$ python3 -q
>>> import numpy as np
>>> np.set_printoptions(suppress=True, linewidth=200)
>>> tidy = lambda a: np.round(a, 1) + 0
>>> O, _ = np.linalg.qr(np.array([[-0.8, 0.3, -0.1, 1.5, 0.8, 0.2, 1.8, -0.5],
...     [-0.2, -1.4, 0.3, -1.6, -0.7, 0.4, 0.7, 0.3],
...     [0.7, -0.6, 0.5, -0.6, 1.8, -0.7, -0.3, -0.6],
...     [0.2, 0.6, -0.5, -0.2, -2.1, -0.1, 1.1, 1.3],
...     [-1.3, -0.4, -0.7, 1.3, 0.5, -2.2, -1.0, -0.1],
...     [1.0, 2.5, -0.9, -1.3, -0.5, -1.0, -0.4, 2.3],
...     [-0.6, 0.0, -2.0, -0.1, 0.1, -1.5, -0.5, -1.4],
...     [0.0, 1.5, -0.2, -0.6, -1.0, 1.1, 0.5, 1.2]]))
>>> F = -2 * O
>>> tidy(F)
array([[ 0.8, -0.5, -0.6, -0.4,  0.5,  0.5, -1.4,  0.3],
       [ 0.2,  0.8,  0.2,  1.6,  0. , -0.2, -0.7,  0.4],
       [-0.7,  0.7,  0.2, -0.3,  1. , -0.4, -0.7, -1.1],
       [-0.2, -0.3,  0.4, -0.1, -1.5, -0.4, -0.9, -0.7],
       [ 1.3, -0.3,  0.1,  0. ,  0.3, -1.4,  0.2, -0.3],
       [-1. , -1.2,  0.5,  0.3,  0.5, -0.7, -0.3,  0.7],
       [ 0.6, -0.3,  1.7,  0. ,  0.3,  0.7,  0. , -0.2],
       [ 0. , -1. , -0.5,  1. ,  0.2,  0.5,  0.3, -1.2]])
>>> O, Rm = np.linalg.qr(F)
>>> np.allclose(Rm.T @ Rm, F.T @ F)
True
>>> O.shape, Rm.shape
((8, 8), (8, 8))
>>> abs(Rm[0, 0]), tidy(np.linalg.norm(F[:, 0]))
(np.float64(2.0), np.float64(2.0))
>>> np.trace(O @ O.T)
np.float64(8.0)
>>> tidy(O @ Rm)
array([[ 0.8, -0.5, -0.6, -0.4,  0.5,  0.5, -1.4,  0.3],
       [ 0.2,  0.8,  0.2,  1.6,  0. , -0.2, -0.7,  0.4],
       [-0.7,  0.7,  0.2, -0.3,  1. , -0.4, -0.7, -1.1],
       [-0.2, -0.3,  0.4, -0.1, -1.5, -0.4, -0.9, -0.7],
       [ 1.3, -0.3,  0.1,  0. ,  0.3, -1.4,  0.2, -0.3],
       [-1. , -1.2,  0.5,  0.3,  0.5, -0.7, -0.3,  0.7],
       [ 0.6, -0.3,  1.7,  0. ,  0.3,  0.7,  0. , -0.2],
       [ 0. , -1. , -0.5,  1. ,  0.2,  0.5,  0.3, -1.2]])
>>> tidy(O.T @ O)
array([[1., 0., 0., 0., 0., 0., 0., 0.],
       [0., 1., 0., 0., 0., 0., 0., 0.],
       [0., 0., 1., 0., 0., 0., 0., 0.],
       [0., 0., 0., 1., 0., 0., 0., 0.],
       [0., 0., 0., 0., 1., 0., 0., 0.],
       [0., 0., 0., 0., 0., 1., 0., 0.],
       [0., 0., 0., 0., 0., 0., 1., 0.],
       [0., 0., 0., 0., 0., 0., 0., 1.]])
>>> tidy(np.abs(F).max())
np.float64(1.7)
>>> tidy(F.sum(axis=0))
array([ 1. , -2. ,  2. ,  2.1,  1.3, -1.3, -3.4, -2. ])
>>> np.linalg.rank(F)
Traceback (most recent call last):
  File "<python-input-15>", line 1, in <module>
    np.linalg.rank(F)
    ^^^^^^^^^^^^^^
AttributeError: module 'numpy.linalg' has no attribute 'rank'
>>> tidy(np.diff(F, axis=0))
array([[-0.6,  1.3,  0.8,  2. , -0.5, -0.7,  0.8,  0.1],
       [-0.9, -0.1,  0. , -1.9,  1.1, -0.2,  0. , -1.5],
       [ 0.5, -1. ,  0.2,  0.2, -2.5, -0.1, -0.2,  0.5],
       [ 1.5,  0. , -0.3,  0.2,  1.8, -1. ,  1.2,  0.3],
       [-2.2, -0.9,  0.4,  0.3,  0.2,  0.7, -0.5,  1.1],
       [ 1.6,  0.9,  1.3, -0.3, -0.3,  1.4,  0.3, -0.9],
       [-0.6, -0.7, -2.2,  1. , -0.1, -0.2,  0.2, -1. ]])
>>> tidy(F.mean(axis=0))
array([ 0.1, -0.3,  0.2,  0.3,  0.2, -0.2, -0.4, -0.2])
>>> F[8]
Traceback (most recent call last):
  File "<python-input-18>", line 1, in <module>
    F[8]
    ~^^^
IndexError: index 8 is out of bounds for axis 0 with size 8
>>> Uu, s, vt = np.linalg.svd(F, full_matrices=False)
>>> tidy(Uu.T @ F @ vt.T)
array([[2., 0., 0., 0., 0., 0., 0., 0.],
       [0., 2., 0., 0., 0., 0., 0., 0.],
       [0., 0., 2., 0., 0., 0., 0., 0.],
       [0., 0., 0., 2., 0., 0., 0., 0.],
       [0., 0., 0., 0., 2., 0., 0., 0.],
       [0., 0., 0., 0., 0., 2., 0., 0.],
       [0., 0., 0., 0., 0., 0., 2., 0.],
       [0., 0., 0., 0., 0., 0., 0., 2.]])
>>> Uu.shape, s.shape, vt.shape
((8, 8), (8,), (8, 8))
>>> tidy(np.sqrt((s ** 2).sum())), tidy(np.linalg.norm(F))
(np.float64(5.7), np.float64(5.7))
>>> tidy(vt @ vt.T)
array([[1., 0., 0., 0., 0., 0., 0., 0.],
       [0., 1., 0., 0., 0., 0., 0., 0.],
       [0., 0., 1., 0., 0., 0., 0., 0.],
       [0., 0., 0., 1., 0., 0., 0., 0.],
       [0., 0., 0., 0., 1., 0., 0., 0.],
       [0., 0., 0., 0., 0., 1., 0., 0.],
       [0., 0., 0., 0., 0., 0., 1., 0.],
       [0., 0., 0., 0., 0., 0., 0., 1.]])
>>> w1 = np.array([[-2, -1, 1, 2],
...     [0, -2, -2, 1],
...     [-1, 1, -1, -2],
...     [0, 2, -2, -2],
...     [-2, 2, -1, 0],
...     [1, -1, -2, 0],
...     [1, -2, -1, 0],
...     [0, -2, 2, 1]])
>>> beta = np.array([3, -1, 4, -2])
>>> H = np.maximum(F @ w1 + beta, 0)
>>> np.linalg.matrix_rank(H)
np.int64(4)
>>> tidy((H > 0).mean(axis=0))
array([0.9, 1. , 1. , 0.1])
>>> (H > 0).astype(int)
array([[1, 1, 1, 1],
       [1, 1, 1, 0],
       [1, 1, 1, 0],
       [1, 1, 1, 0],
       [0, 1, 1, 0],
       [1, 1, 1, 0],
       [1, 1, 1, 0],
       [1, 1, 1, 0]])
>>> tidy(H)
array([[0.2, 0.6, 7.7, 1.2],
       [1.6, 1.3, 0.9, 0. ],
       [1. , 3.9, 0.5, 0. ],
       [4.6, 0.5, 6.3, 0. ],
       [0. , 0.7, 7.4, 0. ],
       [2.5, 4.2, 7. , 0. ],
       [0.4, 0.6, 1.3, 0. ],
       [4. , 4. , 0.5, 0. ]])
>>> Z = np.array([[9, 7, 4], [6, 1, 5], [8, 6, 4], [6, 9, 3]])
>>> (H @ Z).round(6).argmax(axis=1)
array([0, 0, 0, 0, 0, 0, 0, 0])
>>> w1 @ Z
array([[ -4,   9,  -3],
       [-22,  -5, -15],
       [-23, -30,  -9],
       [-16, -28,  -4],
       [-14, -18,  -2],
       [-13,  -6,  -9],
       [-11,  -1, -10],
       [ 10,  19,   1]])
>>> x0 = np.array([3, 0, 3, 3])
>>> y = H @ x0
>>> beta, lr = np.zeros(4), 1 / np.linalg.norm(H, 2) ** 2
>>> for i in range(250):
...     beta -= lr * H.T @ (H @ beta - y)
...     if i % 50 == 0: print(i, round(np.linalg.norm(H @ beta - y), 1))
... 
0 7.7
50 2.4
100 1.9
150 1.6
200 1.3
>>> tidy(np.linalg.cond(H))
np.float64(16.0)
>>> M = np.load("w.npy")
>>> tidy(M)
array([[ 0.6,  0.2, -2.3, -0.5, -0.2, -0.8,  0.4, -0.8, -1. ,  0.6, -0.2],
       [-0.6, -0.1,  2.3,  0.4,  0.3,  0.9, -0.4,  0.6,  1.1, -0.5,  0.1],
       [ 0.7,  0.3, -1.2, -1.3,  0.4, -0.3,  0.2, -1.7, -0.2,  1.2, -0.7],
       [-0.6, -0.3,  0.5,  1.4, -0.7,  0. , -0.1,  1.9, -0.3, -1.3,  0.8],
       [ 0.7,  0.3, -0.7, -1.4,  0.6,  0. ,  0.1, -1.8,  0.2,  1.3, -0.8],
       [-0.4, -0.2, -0.4,  1.4, -0.8, -0.4,  0.1,  1.8, -0.8, -1.2,  0.9],
       [ 0.3,  0. , -2.3,  0.3, -0.6, -1. ,  0.4,  0.2, -1.4,  0. ,  0.3],
       [-0.4, -0.2, -0.7,  1.3, -0.9, -0.5,  0.1,  1.7, -0.9, -1.1,  0.9],
       [ 0.6,  0.2, -2.3, -0.5, -0.2, -0.8,  0.4, -0.8, -1. ,  0.7, -0.2],
       [ 0.7,  0.3, -1.6, -1.1,  0.3, -0.5,  0.3, -1.5, -0.4,  1.1, -0.6],
       [ 0.7,  0.3, -1.3, -1.2,  0.4, -0.3,  0.2, -1.7, -0.2,  1.2, -0.7],
       [-0.6, -0.1,  2.4,  0.3,  0.3,  0.9, -0.5,  0.5,  1.2, -0.5,  0. ],
       [-0.7, -0.2,  2. ,  0.8,  0. ,  0.7, -0.4,  1.2,  0.8, -0.9,  0.4],
       [ 0. ,  0.1,  1.8, -0.8,  0.8,  0.8, -0.4, -1. ,  1.3,  0.6, -0.6],
       [-0.7, -0.3,  0.6,  1.4, -0.6,  0. , -0.1,  1.8, -0.2, -1.3,  0.8],
       [ 0.7,  0.2, -2. , -0.8,  0.1, -0.7,  0.4, -1.2, -0.8,  0.9, -0.4],
       [ 0.5,  0.1, -2.4, -0.2, -0.4, -0.9,  0.5, -0.4, -1.2,  0.4,  0. ],
       [ 0.4,  0.2,  0.5, -1.3,  0.8,  0.4, -0.1, -1.7,  0.9,  1.2, -0.9],
       [ 0.7,  0.2, -2.1, -0.8,  0. , -0.7,  0.4, -1.1, -0.8,  0.8, -0.3],
       [ 0.4,  0. , -2.4,  0.1, -0.6, -0.9,  0.5,  0.1, -1.3,  0.1,  0.2],
       [ 0.7,  0.3, -1.1, -1.3,  0.5, -0.2,  0.2, -1.7, -0.1,  1.2, -0.7],
       [ 0.5,  0.3,  0.2, -1.4,  0.8,  0.3, -0.1, -1.8,  0.7,  1.2, -0.9],
       [-0.6, -0.3,  0.5,  1.4, -0.7,  0. , -0.1,  1.9, -0.3, -1.3,  0.8],
       [-0.7, -0.2,  2.2,  0.7,  0. ,  0.7, -0.4,  1. ,  0.9, -0.8,  0.3],
       [ 0.5,  0.1, -2.4, -0.2, -0.4, -0.9,  0.5, -0.4, -1.2,  0.4,  0. ],
       [ 0.4,  0.2,  0.5, -1.3,  0.8,  0.4, -0.1, -1.7,  0.9,  1.2, -0.9],
       [-0.2,  0. ,  2.1, -0.6,  0.7,  0.9, -0.4, -0.6,  1.4,  0.3, -0.5],
       [-0.2,  0. ,  2.1, -0.6,  0.7,  0.9, -0.4, -0.6,  1.4,  0.3, -0.5],
       [-0.7, -0.2,  1.7,  1. , -0.2,  0.5, -0.3,  1.5,  0.5, -1.1,  0.5],
       [-0.7, -0.3,  1.2,  1.3, -0.5,  0.3, -0.2,  1.7,  0.1, -1.2,  0.7],
       [ 0.6,  0.1, -2.4, -0.3, -0.3, -0.9,  0.5, -0.6, -1.2,  0.5, -0.1],
       [-0.6, -0.3,  0.3,  1.4, -0.7, -0.1,  0. ,  1.9, -0.4, -1.3,  0.9],
       [ 0. ,  0.1,  1.7, -0.9,  0.8,  0.8, -0.3, -1.1,  1.3,  0.7, -0.7]])
>>> cov = np.cov(M, rowvar=False)
>>> cov.shape
(11, 11)
>>> tidy(np.corrcoef(M.T))
array([[ 1. ,  0.9, -0.8, -0.8,  0.3, -0.6,  0.7, -0.9, -0.4,  0.9, -0.7],
       [ 0.9,  1. , -0.5, -1. ,  0.6, -0.3,  0.5, -1. , -0.1,  1. , -0.9],
       [-0.8, -0.5,  1. ,  0.3,  0.3,  1. , -1. ,  0.3,  0.9, -0.4,  0.1],
       [-0.8, -1. ,  0.3,  1. , -0.8,  0. , -0.2,  1. , -0.2, -1. ,  1. ],
       [ 0.3,  0.6,  0.3, -0.8,  1. ,  0.6, -0.4, -0.8,  0.7,  0.7, -0.9],
       [-0.6, -0.3,  1. ,  0. ,  0.6,  1. , -1. ,  0.1,  1. , -0.2, -0.1],
       [ 0.7,  0.5, -1. , -0.2, -0.4, -1. ,  1. , -0.3, -0.9,  0.4, -0.1],
       [-0.9, -1. ,  0.3,  1. , -0.8,  0.1, -0.3,  1. , -0.1, -1. ,  1. ],
       [-0.4, -0.1,  0.9, -0.2,  0.7,  1. , -0.9, -0.1,  1. ,  0. , -0.3],
       [ 0.9,  1. , -0.4, -1. ,  0.7, -0.2,  0.4, -1. ,  0. ,  1. , -1. ],
       [-0.7, -0.9,  0.1,  1. , -0.9, -0.1, -0.1,  1. , -0.3, -1. ,  1. ]])
